In [1]: import numpy as np

In [2]: from numpy import linalg as LA

In [3]: np.set_printoptions(precision=3, suppress=True, linewidth=120)

In [4]: E = np.load("block19.npy")

In [5]: print(E)
[[-3  1  0  0  0  0]
 [-2  0  0  0  0  0]
 [ 0  2  0  0  0  0]
 [ 0  0 -3  1  0  0]
 [ 0  0 -2  0  0  0]
 [ 0  0  0  2  0  0]
 [ 0  0  0  0 -3  1]
 [ 0  0  0  0 -2  0]
 [ 0  0  0  0  0  2]]

In [6]: f = np.array([1, -3])

In [7]: print(np.cross(E[6, :3], E[0, :3]))
[0 0 0]

In [8]: print(np.correlate(E[6], E[0], "full"))
[ 0  0  0  0  0  0  0  0 -3 10 -3]

In [9]: other = np.c_[E[:, :4] @ np.array([[-1, -2, -1, 2], [1, 3, 3, 3], [3, 2, -1, 0], [3, 2, 1, -3]]), np.array([-1, 0, 1, 1, -2, -2, 2, 0, -3])]

In [10]: print(other)
[[ 4  9  6 -3 -1]
 [ 2  4  2 -4  0]
 [ 2  6  6  6  1]
 [-6 -4  4 -3  1]
 [-6 -4  2  0 -2]
 [ 6  4  2 -6 -2]
 [ 0  0  0  0  2]
 [ 0  0  0  0  0]
 [ 0  0  0  0 -3]]

In [11]: print(LA.lstsq(E, other[:, 0])[0])
[-1.  1.  3.  3.  0.  0.]

In [12]: print(LA.matrix_rank(other))
5

In [13]: print(LA.matrix_rank(np.c_[E, other]))
7

In [14]: M = np.loadtxt("test7.csv", delimiter=",")

In [15]: print(M)
[[0. 0. 0. 1. 0. 0. 1. 1. 0.]
 [0. 0. 0. 1. 0. 0. 0. 1. 1.]
 [0. 0. 0. 0. 0. 0. 0. 0. 0.]
 [1. 1. 0. 0. 0. 0. 1. 1. 0.]
 [0. 0. 0. 0. 0. 1. 1. 0. 0.]
 [0. 0. 0. 0. 1. 0. 0. 0. 0.]
 [1. 0. 0. 1. 1. 0. 0. 0. 0.]
 [1. 1. 0. 1. 0. 0. 0. 0. 0.]
 [0. 1. 0. 0. 0. 0. 0. 0. 0.]]

In [16]: print(LA.lstsq(M[:-1].T, M[-1])[2])
7

In [17]: print(round(np.trace(LA.pinv(M) @ M), 3))
7.0

In [18]: print(np.abs(np.diag(LA.qr(M)[1])) > 1e-9)
[ True  True False  True  True  True  True  True False]

In [19]: print(np.argsort(-LA.norm(M, axis=0).round(6), kind="stable")[:3])
[3 0 1]

In [20]: print(LA.cond(M) > 100)
True

In [21]: print([round(float(x), 3) for x in LA.svd(M, compute_uv=False)[:3]])
[3.028, 1.869, 1.767]

In [22]: U, s, vt = LA.svd(M)

In [23]: vecs = vt[:(s > 1e-8).sum()]

In [24]: rng = np.random.default_rng(86)

In [25]: vec = M[8] + -1 * M[7] + rng.integers(2) * np.eye(9)[8]

In [26]: print(vec)
[-1.  0.  0. -1.  0.  0.  0.  0.  1.]

In [27]: print(LA.matrix_rank(np.vstack([M, vec])))
8

In [28]: print(round(float(LA.norm(vec - vecs.T @ vecs @ vec)), 3))
0.5

In [29]: print(np.round(vecs.T @ vecs, 3) + 0)
[[ 1.    0.    0.    0.    0.    0.    0.    0.    0.  ]
 [ 0.    1.    0.    0.    0.    0.    0.    0.    0.  ]
 [ 0.    0.    0.    0.    0.    0.    0.    0.    0.  ]
 [ 0.    0.    0.    1.    0.    0.    0.    0.    0.  ]
 [ 0.    0.    0.    0.    1.    0.    0.    0.    0.  ]
 [ 0.    0.    0.    0.    0.    0.75  0.25 -0.25  0.25]
 [ 0.    0.    0.    0.    0.    0.25  0.75  0.25 -0.25]
 [ 0.    0.    0.    0.    0.   -0.25  0.25  0.75  0.25]
 [ 0.    0.    0.    0.    0.    0.25 -0.25  0.25  0.75]]

In [30]: print(np.round(np.diag(vecs.T @ vecs), 3) + 0)
[1.   1.   0.   1.   1.   0.75 0.75 0.75 0.75]

In [31]: feats = np.loadtxt("a.csv", delimiter=",")

In [32]: print(feats)
[[  3.  -4.  -1.   0.   0.   1.  -9.   9.]
 [ -6.   1.  12. -11.  -2.  -1.  13. -16.]
 [-11.  14.  16. -18.  -5.  -3.  22. -14.]
 [  2.   3.  13.  -3.  -5.  -1.   7.  14.]
 [ -7.   7.   3.  -4.   3.   3.   2.   6.]
 [ -1.   4.   8.   6.   2.   0.   7.   7.]
 [ -5.  10.  16.  -7.  -2.   2.   9.  20.]
 [ -6.   4.   6.  -8.   1.   2.  14. -12.]
 [  7.  13.  20. -27. -17.  -7.   1.   3.]
 [  2.  15.  23. -16. -17. -10.  13.  17.]
 [ -3.   3.  11. -17.  -6.   1.  14.  -5.]
 [  2.   6.   1.  -3.  -6.  -5.   7.  -4.]
 [ -5.   7.  10.   2.   5.   4.   0.  22.]
 [ -8.  11.  11.   2.   5.   3.   9.  13.]
 [ -1.   4.   8.   6.   2.   0.   7.   7.]
 [  0.   0.   0.   0.   0.   0.   0.   0.]
 [  3.   5.  23. -16.  -2.   5.   7.   4.]
 [ -6.   1.  12. -11.  -2.  -1.  13. -16.]
 [ -5.  13.   4.  -7.  -3.  -2.   9.   2.]
 [  2.   3.   7.  -6.  -9.  -8.   6.  -8.]
 [  4.  14.  15. -18. -10.  -6.   1.  -4.]
 [ -3.  13.  23. -13. -11.  -6.  15.  12.]
 [-10.   4.  14. -15.   1.   3.   6.  -1.]
 [ -9.   2.  13.   1.   9.   7.  14.  -1.]
 [ -5.  -3.  10. -14.   0.   6.   7.  -1.]
 [  2.   6.   1.  -3.  -6.  -5.   7.  -4.]
 [  2.   6.   1.  -3.  -6.  -5.   7.  -4.]
 [ -8.  -2.   5.  -5.   7.   7.   7.  -8.]]

In [33]: # rows 5 and 14 are equal

In [34]: vec = np.array([2, 3, 2, 1, 1, 0, 0, 0])

In [35]: y = feats @ vec

In [36]: print(np.round(LA.lstsq(feats, y)[0], 3) + 0)
[2. 3. 2. 1. 1. 0. 0. 0.]

In [37]: print(y)
[ -8.   2.  29.  31.  12.  34.  43.   5.  49.  62.   2.  15.  38.  46.  34.   0.  49.   2.  27.  12.  52.  55.   6.
  24. -13.  15.  15. -10.]

In [38]: print(np.round(LA.solve(feats.T @ feats, feats.T @ y), 3) + 0)
[2. 3. 2. 1. 1. 0. 0. 0.]

In [39]: y = y + 0.02 * rng.normal(size=28)

In [40]: print(y)
[ -8.005   2.013  29.014  30.984  12.01   34.008  43.002   5.004  48.973  61.997   1.996  15.032  38.002  45.951
  34.024   0.034  48.999   2.035  27.018  12.002  51.968  54.979   6.     24.005 -12.999  14.981  14.978  -9.992]

In [41]: beta, *_ = LA.lstsq(feats, y)

In [42]: print(np.round(feats.T @ (y - feats @ beta), 3) + 0)
[0. 0. 0. 0. 0. 0. 0. 0.]

In [43]: print([round(float(LA.norm(LA.solve(feats.T @ feats + lam * np.eye(8), feats.T @ y))), 2) for lam in (0, 1, 10, 100)])
[4.36, 4.33, 4.14, 3.09]

In [44]: print(np.round(LA.norm(y - feats @ beta), 3))
0.089

In [45]: vec = np.array([7, -5, -3, 4, -5, 3, 6, 2])

In [46]: h = np.maximum(feats @ vec, 0)

In [47]: print(feats.T @ h)
[ 183.  552.  867.  -54. -448. -299.  825.  709.]

In [48]: print(np.flatnonzero(h > 1e-9))
[ 0  3  5 11 14 25 26]

In [49]: print(M @ M)
[[3. 2. 0. 2. 1. 0. 1. 1. 0.]
 [2. 3. 0. 1. 0. 0. 1. 1. 0.]
 [0. 0. 0. 0. 0. 0. 0. 0. 0.]
 [2. 1. 0. 4. 1. 0. 1. 2. 1.]
 [1. 0. 0. 1. 2. 0. 0. 0. 0.]
 [0. 0. 0. 0. 0. 1. 1. 0. 0.]
 [1. 1. 0. 1. 0. 1. 3. 2. 0.]
 [1. 1. 0. 2. 0. 0. 2. 3. 1.]
 [0. 0. 0. 1. 0. 0. 0. 1. 1.]]

In [50]: print(round(float(LA.det(M)), 3))
0.0

In [51]: print(np.round(np.sort(LA.eigvals(M).real), 3) + 0)
[-1.869 -1.767 -1.    -0.667  0.     0.     0.832  1.443  3.028]

In [52]: print((LA.matrix_power((M != 0) + (M.T != 0) + np.eye(9), 9) > 0).astype(int))
[[1 1 0 1 1 1 1 1 1]
 [1 1 0 1 1 1 1 1 1]
 [0 0 1 0 0 0 0 0 0]
 [1 1 0 1 1 1 1 1 1]
 [1 1 0 1 1 1 1 1 1]
 [1 1 0 1 1 1 1 1 1]
 [1 1 0 1 1 1 1 1 1]
 [1 1 0 1 1 1 1 1 1]
 [1 1 0 1 1 1 1 1 1]]

In [53]: print(np.flatnonzero(LA.matrix_power((M != 0) + (M.T != 0) + np.eye(9), 9)[3]))
[0 1 3 4 5 6 7 8]
